% python3 -q
>>> import numpy as np
>>> from numpy import linalg as LA
>>> np.set_printoptions(precision=2, suppress=True, linewidth=200)
>>> data = np.load("mat.npy")
>>> data
array([[-1.97, -2.26,  0.06],
       [-2.5 , -1.44,  0.83],
       [ 2.64, -0.7 ,  1.25],
       [ 1.15,  0.93, -2.61],
       [ 1.34, -1.48,  2.24],
       [ 2.  ,  2.18,  0.49],
       [ 1.1 ,  2.44,  1.35],
       [ 0.63, -0.42, -2.9 ],
       [-2.05, -2.06, -0.74],
       [ 2.94,  0.58, -0.1 ],
       [ 0.81,  2.4 , -1.6 ],
       [ 0.8 , -2.82,  0.65],
       [-2.42,  1.32, -1.19],
       [ 1.23,  1.99,  1.88],
       [ 2.88, -0.82, -0.17],
       [-0.56,  2.51,  1.54],
       [ 1.76, -2.31,  0.76],
       [-0.88,  2.33,  1.68],
       [ 2.07, -2.09,  0.59],
       [ 1.06,  2.81,  0.  ],
       [ 0.62,  1.81, -2.31],
       [-2.69,  0.88,  0.99],
       [ 0.87, -0.41,  2.84],
       [-2.97, -0.4 ,  0.04],
       [ 1.48, -1.25, -2.29],
       [-1.27,  2.09,  1.74],
       [-0.97,  1.68, -2.29]])
>>> x0 = np.array([3, -2, -3])
>>> y = data @ x0
>>> np.round(LA.pinv(data) @ data, 2) + 0
array([[1., 0., 0.],
       [0., 1., 0.],
       [0., 0., 1.]])
>>> rng = np.random.default_rng(7127)
>>> y = y + 0.05 * rng.normal(size=27)
>>> y
array([ -1.51,  -7.05,   5.5 ,   9.44,   0.32,   0.12,  -5.64,  11.39,   0.22,   7.96,   2.39,   6.18,  -6.35,  -5.87,  10.91, -11.27,   7.65, -12.31,   8.62,  -2.5 ,   5.23, -12.79,  -5.05,  -8.25,
        13.77, -13.21,   0.5 ])
>>> beta, *_ = LA.lstsq(data, y)
>>> beta
array([ 3.  , -2.01, -2.99])
>>> B = np.c_[data[:, :2] @ np.array([[-3, -3], [0, -2]]), np.array([1, 2, 2, 1, 0, 3, 3, 3, 3, 0, 1, 1, 0, 2, 1, 1, 3, 3, 1, 3, 3, 3, 1, 2, 3, 1, 3])]
>>> print(B)
[[  5.91  10.43   1.  ]
 [  7.5   10.38   2.  ]
 [ -7.92  -6.52   2.  ]
 [ -3.45  -5.31   1.  ]
 [ -4.02  -1.06   0.  ]
 [ -6.   -10.36   3.  ]
 [ -3.3   -8.18   3.  ]
 [ -1.89  -1.05   3.  ]
 [  6.15  10.27   3.  ]
 [ -8.82  -9.98   0.  ]
 [ -2.43  -7.23   1.  ]
 [ -2.4    3.24   1.  ]
 [  7.26   4.62   0.  ]
 [ -3.69  -7.67   2.  ]
 [ -8.64  -7.     1.  ]
 [  1.68  -3.34   1.  ]
 [ -5.28  -0.66   3.  ]
 [  2.64  -2.02   3.  ]
 [ -6.21  -2.03   1.  ]
 [ -3.18  -8.8    3.  ]
 [ -1.86  -5.48   3.  ]
 [  8.07   6.31   3.  ]
 [ -2.61  -1.79   1.  ]
 [  8.91   9.71   2.  ]
 [ -4.44  -1.94   3.  ]
 [  3.81  -0.37   1.  ]
 [  2.91  -0.45   3.  ]]
>>> LA.matrix_rank(np.c_[data, B])
np.int64(4)
>>> np.round(LA.lstsq(data, B[:, 0])[0], 2) + 0
array([-3.,  0.,  0.])
>>> d = LA.norm(data[:, None] - data[None], axis=-1)
>>> d[15].round(6).argsort(kind="stable")[:4]
array([15, 17, 25,  6])
>>> np.unravel_index(d.round(6).argmax(), d.shape)
(np.int64(9), np.int64(23))
>>> d.shape
(27, 27)
>>> u = np.array([1, 9])
>>> v = np.array([1, -1, 2, 2])
>>> J = np.outer(u, v)
>>> J
array([[ 1, -1,  2,  2],
       [ 9, -9, 18, 18]])
>>> print(np.allclose(J[:-1].T @ LA.lstsq(J[:-1].T, J[-1])[0], J[-1]))
True
>>> np.abs(np.diag(LA.qr(J)[1])) > 1e-9
array([ True, False])
>>> J @ LA.pinv(J) @ J
array([[ 1., -1.,  2.,  2.],
       [ 9., -9., 18., 18.]])
>>> B = J[0, 0] * J[1:] - np.outer(J[1:, 0], J[0])
>>> print(B)
[[0 0 0 0]]
>>> print(J[:, 0] / J[0, 0])
[1. 9.]
>>> np.argsort(-LA.norm(J, axis=0).round(6), kind="stable")[:3]
array([2, 3, 0])
>>> [round(float(x), 2) for x in LA.svd(J, compute_uv=False)[:3]]
[28.64, 0.0]
>>> u, v = J[1], J[0]
>>> u @ v
np.int64(90)
>>> p = (u @ v) / (u @ u) * u
>>> LA.matrix_rank(np.outer(u, v))
np.int64(1)
>>> p
array([ 1., -1.,  2.,  2.])
>>> (v - p) @ u
np.float64(0.0)
>>> m1 = np.array([[0.0, 0.0, 2.0], [0.0, 0.0, 0.0], [2.0, 0.0, 0.0]])
>>> np.all(LA.eigvalsh(m1) > 0)
np.False_
>>> [round(float(LA.det(m1[:i, :i])), 2) + 0 for i in range(1, 4)]
[0.0, 0.0, 0.0]
>>> try:
...     LA.cholesky(m1)
... except LA.LinAlgError as e:
...     print(e)
... 
Matrix is not positive definite
